$ ipython --no-banner

In [1]: import numpy as np

In [2]: from numpy import linalg as LA

In [3]: np.set_printoptions(suppress=True, linewidth=160)

In [4]: def rd(a):
   ...:     return np.round(a, 2) + 0
   ...: 

In [5]: F = np.load("layer0.npy")

In [6]: print(F)
[[ 12.44   1.97   9.26]
 [ 17.87   6.11  10.41]
 [ 12.63   1.95   8.99]
 [ 17.98   6.29  11.23]
 [ 17.53   3.99  10.91]
 [  2.7  -11.76  -0.45]
 [  5.38 -12.2   -0.39]
 [ 11.41   0.3    8.42]
 [ 12.36   0.85   9.56]
 [ 11.22   1.67   9.08]
 [ 16.53   5.9   11.5 ]
 [  2.02 -11.84   0.14]
 [  1.73 -10.05  -1.93]
 [ 10.96   0.94   9.32]
 [ 11.76   1.71   9.7 ]
 [ 11.74   2.15   7.83]
 [ 10.76   0.95   8.7 ]
 [  9.74  -0.07   9.04]
 [  2.42 -12.17  -0.1 ]
 [ 17.69   5.68  10.84]
 [ 11.24   2.52   7.4 ]]

In [7]: z = F[:, 1] > np.median(F[:, 1])

In [8]: f = F[z].mean(axis=0) - F[~z].mean(axis=0)

In [9]: print(rd(f))
[7.4  8.68 5.14]

In [10]: print(((F - F.mean(axis=0)) @ f > 0).astype(int))
[1 1 1 1 1 0 0 1 1 1 1 0 0 1 1 1 1 1 0 1 1]

In [11]: Y = np.c_[F[:, :2] @ np.array([[1, 0], [2, 0]]), np.array([6, 0, 3, 6, 3, 0, 5, 2, 6, 2, 2, 2, 2, 4, 7, 7, 5, 1, 6, 5, 9])]

In [12]: print(rd(Y))
[[ 16.38   0.     6.  ]
 [ 30.09   0.     0.  ]
 [ 16.53   0.     3.  ]
 [ 30.56   0.     6.  ]
 [ 25.51   0.     3.  ]
 [-20.82   0.     0.  ]
 [-19.02   0.     5.  ]
 [ 12.01   0.     2.  ]
 [ 14.06   0.     6.  ]
 [ 14.56   0.     2.  ]
 [ 28.33   0.     2.  ]
 [-21.66   0.     2.  ]
 [-18.37   0.     2.  ]
 [ 12.84   0.     4.  ]
 [ 15.18   0.     7.  ]
 [ 16.04   0.     7.  ]
 [ 12.66   0.     5.  ]
 [  9.6    0.     1.  ]
 [-21.92   0.     6.  ]
 [ 29.05   0.     5.  ]
 [ 16.28   0.     9.  ]]

In [13]: print(LA.matrix_rank(np.c_[F, Y]))
4

In [14]: print(rd(LA.norm(LA.qr(F)[0].T @ Y, axis=0) ** 2 / ((Y ** 2).sum(axis=0) + 1e-12)))
[1.   0.   0.71]

In [15]: print(rd(LA.norm(Y - F @ LA.lstsq(F, Y)[0], axis=0)))
[ 0.    0.   11.39]

In [16]: print(rd(LA.lstsq(F, Y[:, 0])[0]))
[1. 2. 0.]

In [17]: print(rd(Y @ LA.pinv(Y) @ Y))
[[ 16.38   0.     6.  ]
 [ 30.09   0.     0.  ]
 [ 16.53   0.     3.  ]
 [ 30.56   0.     6.  ]
 [ 25.51   0.     3.  ]
 [-20.82   0.     0.  ]
 [-19.02   0.     5.  ]
 [ 12.01   0.     2.  ]
 [ 14.06   0.     6.  ]
 [ 14.56   0.     2.  ]
 [ 28.33   0.     2.  ]
 [-21.66   0.     2.  ]
 [-18.37   0.     2.  ]
 [ 12.84   0.     4.  ]
 [ 15.18   0.     7.  ]
 [ 16.04   0.     7.  ]
 [ 12.66   0.     5.  ]
 [  9.6    0.     1.  ]
 [-21.92   0.     6.  ]
 [ 29.05   0.     5.  ]
 [ 16.28   0.     9.  ]]

In [18]: print(np.unique(Y.round(6), axis=0).shape)
(21, 3)

In [19]: print(np.allclose(Y[:-1].T @ LA.lstsq(Y[:-1].T, Y[-1])[0], Y[-1]))
True

In [20]: print(LA.lstsq(Y[:-1].T, Y[-1])[2])
2
